>>> import numpy as np
>>> from numpy import linalg as LA
>>> np.set_printoptions(precision=3, suppress=True, linewidth=200)
>>> data = np.load("case16.npy")
>>> data
array([[-1, -1, -1, -1],
       [-1, -2, -2, -2],
       [-1, -2, -3, -3],
       [-1, -2, -3, -4]])
>>> np.all(LA.eigvalsh(data) > 0)
np.False_
>>> [round(float(LA.det(data[:i, :i])), 2) + 0 for i in range(1, 5)]
[-1.0, 1.0, -1.0, 1.0]
>>> arr = np.load("a.npy")
>>> arr
array([[-4,  2, -3,  1],
       [-5, -3,  1, -4],
       [ 3,  2,  5, -4],
       [-1,  3,  3,  0]])
>>> rng = np.random.default_rng(2440)
>>> labels = rng.permutation(4)
>>> labels
array([0, 2, 1, 3])
>>> other = arr[labels][:, labels]
>>> np.diag(other)
array([-4,  5, -3,  0])
>>> round(float(LA.det(other)), 3), round(LA.det(arr[labels]), 3)
(522.0, np.float64(-522.0))
>>> W0 = np.array([[-0.7, -1.5, -1.0, -1.0],
...     [-1.6, 0.2, -0.2, -1.6],
...     [0.2, 0.4, -1.1, -1.6]])
>>> W0[:, 0] *= 10
>>> W0
array([[ -7. ,  -1.5,  -1. ,  -1. ],
       [-16. ,   0.2,  -0.2,  -1.6],
       [  2. ,   0.4,  -1.1,  -1.6]])
>>> other = W0 / LA.norm(W0, axis=1, keepdims=True)
>>> cov = other @ other.T
>>> np.argwhere(np.triu(np.abs(cov) > 0.95, 1))
array([[0, 1]])
>>> LA.norm(other, axis=1)
array([1., 1., 1.])
>>> t3 = np.stack([W0, -2 * W0, W0[::-1]])
>>> LA.matrix_rank(t3)
array([3, 3, 3])
>>> np.einsum("bij,cij->bc", t3, t3)
array([[ 319.82, -639.64,  234.84],
       [-639.64, 1279.28, -469.68],
       [ 234.84, -469.68,  319.82]])
>>> t3.shape
(3, 3, 4)
>>> vec = np.array([-2, 2, -2, 1])
>>> W0 @ vec
array([12. , 31.2, -2.6])
>>> f = np.array([-2, 2])
>>> np.array([np.convolve(row, f, "same") for row in W0])
array([[ 14. , -11. ,  -1. ,   0. ],
       [ 32. , -32.4,   0.8,   2.8],
       [ -4. ,   3.2,   3. ,   1. ]])
>>> np.polyval(f, W0[0])
array([16.,  5.,  4.,  4.])
>>> np.correlate(W0[0], W0[2], "full")
array([ 11.2 ,  10.1 ,   0.45, -11.9 ,  -2.3 ,  -2.4 ,  -2.  ])
>>> cov = W0.T @ W0
>>> (W0 @ W0.T).shape
(3, 3)
>>> np.allclose(cov, cov.T)
True
>>> cov
array([[309.  ,   8.1 ,   8.  ,  29.4 ],
       [  8.1 ,   2.45,   1.02,   0.54],
       [  8.  ,   1.02,   2.25,   3.08],
       [ 29.4 ,   0.54,   3.08,   6.12]])
>>> np.diag(cov)
array([309.  ,   2.45,   2.25,   6.12])
>>> LA.svd(W0, compute_uv=False) ** 2
array([312.261,   5.078,   2.481])
>>> np.round(LA.eigvalsh(cov)[::-1], 3) + 0
array([312.261,   5.078,   2.481,   0.   ])
>>> m1 = np.load("layer13.npy")
>>> m1
array([[ 1.02, -2.  ,  4.  ],
       [ 5.  ,  2.02,  2.  ],
       [ 1.  , -2.  ,  4.02]])
>>> np.count_nonzero(arr)
np.int64(15)
>>> arr - arr[0]
array([[ 0,  0,  0,  0],
       [-1, -5,  4, -5],
       [ 7,  0,  8, -5],
       [ 3,  1,  6, -1]])
>>> LA.svd(arr, compute_uv=False)
array([8.717, 7.172, 4.861, 1.718])
>>> LA.matrix_rank(arr)
np.int64(4)
>>> np.round(LA.norm(arr), 3)
np.float64(12.41)
>>> labels = rng.permutation(3)
>>> other = m1[:, labels] * rng.choice([-1, 1], 3)
>>> other
array([[ 4.  , -1.02, -2.  ],
       [ 2.  , -5.  ,  2.02],
       [ 4.02, -1.  , -2.  ]])
>>> left, _, VT = LA.svd(m1.T @ other)
>>> np.round(LA.lstsq(m1, other)[0], 3) + 0
array([[ 0., -1.,  0.],
       [ 0.,  0.,  1.],
       [ 1.,  0.,  0.]])
